$ python -q
>>> import numpy as np
>>> import numpy.linalg as la
>>> np.set_printoptions(precision=3, suppress=True, linewidth=120, sign=" ")
>>> K = np.array([[1.0, 0.9, 0.81], [0.9, 1.0, 0.9], [0.81, 0.9, 1.0]])
>>> # symmetric, so the eigenvalues are real
>>> x = np.array([-1, 1, -2])
>>> y = K @ x
>>> y
array([-1.72, -1.7 , -1.91])
>>> la.solve(K.T, K[0])
array([ 1.,  0.,  0.])
>>> la.solve(K, y)
array([-1.,  1., -2.])
>>> la.solve(K, -3 * y)
array([ 3., -3.,  6.])
>>> Q, _ = la.qr(np.array([[-0.6, 1.8, 1.3, 0.2, -0.1, 0.1],
...     [-1.0, -1.3, 0.9, -0.2, 0.0, -1.1],
...     [-0.1, -0.6, -1.0, 2.6, -0.5, 0.1],
...     [0.6, 0.4, -0.9, -1.4, 0.0, 0.2],
...     [-1.2, -1.0, 1.0, 0.6, -1.5, -1.2],
...     [-0.5, 0.5, -1.3, 0.6, 0.3, 2.0]]))
>>> J = 3 * Q
>>> J
array([[-0.973,  2.506,  0.719,  0.56 , -0.071, -0.968],
       [-1.622, -1.06 ,  0.342, -0.922,  1.428, -1.496],
       [-0.162, -0.678, -1.365,  2.196, -0.32 , -1.314],
       [ 0.973,  0.173, -0.621, -1.534, -1.464, -1.772],
       [-1.947, -0.59 ,  0.186, -0.127, -2.095,  0.649],
       [-0.811,  0.871, -2.466, -0.803,  0.565,  0.733]])
>>> x = np.array([1, -3, 2, -3, 1, 2])
>>> y = J @ x
>>> b, lr = np.zeros(6), 1 / la.norm(J, 2) ** 2
>>> for i in range(15):
...     b -= lr * J.T @ (J @ b - y)
...     if i % 5 == 0: print(i, round(la.norm(J @ b - y), 3))
... 
0 0.0
5 0.0
10 0.0
>>> b
array([ 1., -3.,  2., -3.,  1.,  2.])
>>> round(la.cond(J), 3)
np.float64(1.0)
>>> f = np.array([2, 2, 1])
>>> np.convolve(J[5], f)
array([-1.622,  0.119, -4.002, -5.668, -2.942,  1.793,  2.031,  0.733])
>>> x = np.array([-1, 9, 4, 2, -8, -5])
>>> h1 = np.maximum(J @ x, 0)
>>> np.maximum(J @ (3 * x), 0)
array([ 98.792,   0.   ,   6.347,  46.803,  31.943,   0.   ])
>>> np.flatnonzero(h1 > 1e-9)
array([ 0,  2,  3,  4])
>>> h1
array([ 32.931,   0.   ,   2.116,  15.601,  10.648,   0.   ])
>>> np.maximum(J @ x, 0) - np.maximum(-J @ x, 0)
array([ 32.931, -12.333,   2.116,  15.601,  10.648, -11.011])
>>> np.round(J.T @ J, 3) + 0
array([[ 9.,  0.,  0.,  0.,  0.,  0.],
       [ 0.,  9.,  0.,  0.,  0.,  0.],
       [ 0.,  0.,  9.,  0.,  0.,  0.],
       [ 0.,  0.,  0.,  9.,  0.,  0.],
       [ 0.,  0.,  0.,  0.,  9.,  0.],
       [ 0.,  0.,  0.,  0.,  0.,  9.]])
>>> la.norm(J, axis=0)
array([ 3.,  3.,  3.,  3.,  3.,  3.])
>>> np.round(J @ J.T, 3) + 0
array([[ 9.,  0.,  0.,  0.,  0.,  0.],
       [ 0.,  9.,  0.,  0.,  0.,  0.],
       [ 0.,  0.,  9.,  0.,  0.,  0.],
       [ 0.,  0.,  0.,  9.,  0.,  0.],
       [ 0.,  0.,  0.,  0.,  9.,  0.],
       [ 0.,  0.,  0.,  0.,  0.,  9.]])
>>> left, sigma = la.svd(J)
Traceback (most recent call last):
  File "<python-input-31>", line 1, in <module>
    left, sigma = la.svd(J)
    ^^^^^^^^^^^
ValueError: too many values to unpack (expected 2)
>>> left, sigma, vt = la.svd(J, full_matrices=False)
>>> np.round(vt @ vt.T, 3) + 0
array([[ 1.,  0.,  0.,  0.,  0.,  0.],
       [ 0.,  1.,  0.,  0.,  0.,  0.],
       [ 0.,  0.,  1.,  0.,  0.,  0.],
       [ 0.,  0.,  0.,  1.,  0.,  0.],
       [ 0.,  0.,  0.,  0.,  1.,  0.],
       [ 0.,  0.,  0.,  0.,  0.,  1.]])
>>> np.allclose(left * sigma @ vt, J)
True
>>> left.shape, sigma.shape, vt.shape
((6, 6), (6,), (6, 6))
>>> np.cumsum(sigma ** 2) / np.sum(sigma ** 2)
array([ 0.167,  0.333,  0.5  ,  0.667,  0.833,  1.   ])
>>> sigma / sigma[0]
array([ 1.,  1.,  1.,  1.,  1.,  1.])
>>> E = np.load("block7.npy")
>>> E
array([[-1,  0,  0],
       [ 0,  2,  2],
       [ 0,  2,  0]])
>>> # symmetric, so the eigenvalues are real
>>> round(la.det(E.T), 3)
np.float64(4.0)
>>> round(float(la.eigvals(E).sum().real), 3)
1.0
>>> np.poly(E)
array([ 1., -1., -6., -4.])
>>> m1 = np.tril(np.array([[2, -2, 0], [-2, 3, 0], [-1, 3, 0]]), -1) + np.eye(3, dtype=int)
>>> m1
array([[ 1,  0,  0],
       [-2,  1,  0],
       [-1,  3,  1]])
>>> M2 = np.array([[2, 3], [2, 1], [3, 1]])
>>> np.einsum("ik,kj->ji", m1, M2)
array([[ 2, -2,  7],
       [ 3, -5,  1]])
>>> M2 @ m1
Traceback (most recent call last):
  File "<python-input-48>", line 1, in <module>
    M2 @ m1
    ~~~^~~~
ValueError: matmul: Input operand 1 has a mismatch in its core dimension 0, with gufunc signature (n?,k),(k,m?)->(n?,m?) (size 3 is different from 2)
>>> np.vstack([m1, M2.T]).shape
(5, 3)
>>> la.matrix_rank(m1 @ M2)
np.int64(2)
>>> M2.T @ m1.T
array([[ 2, -2,  7],
       [ 3, -5,  1]])
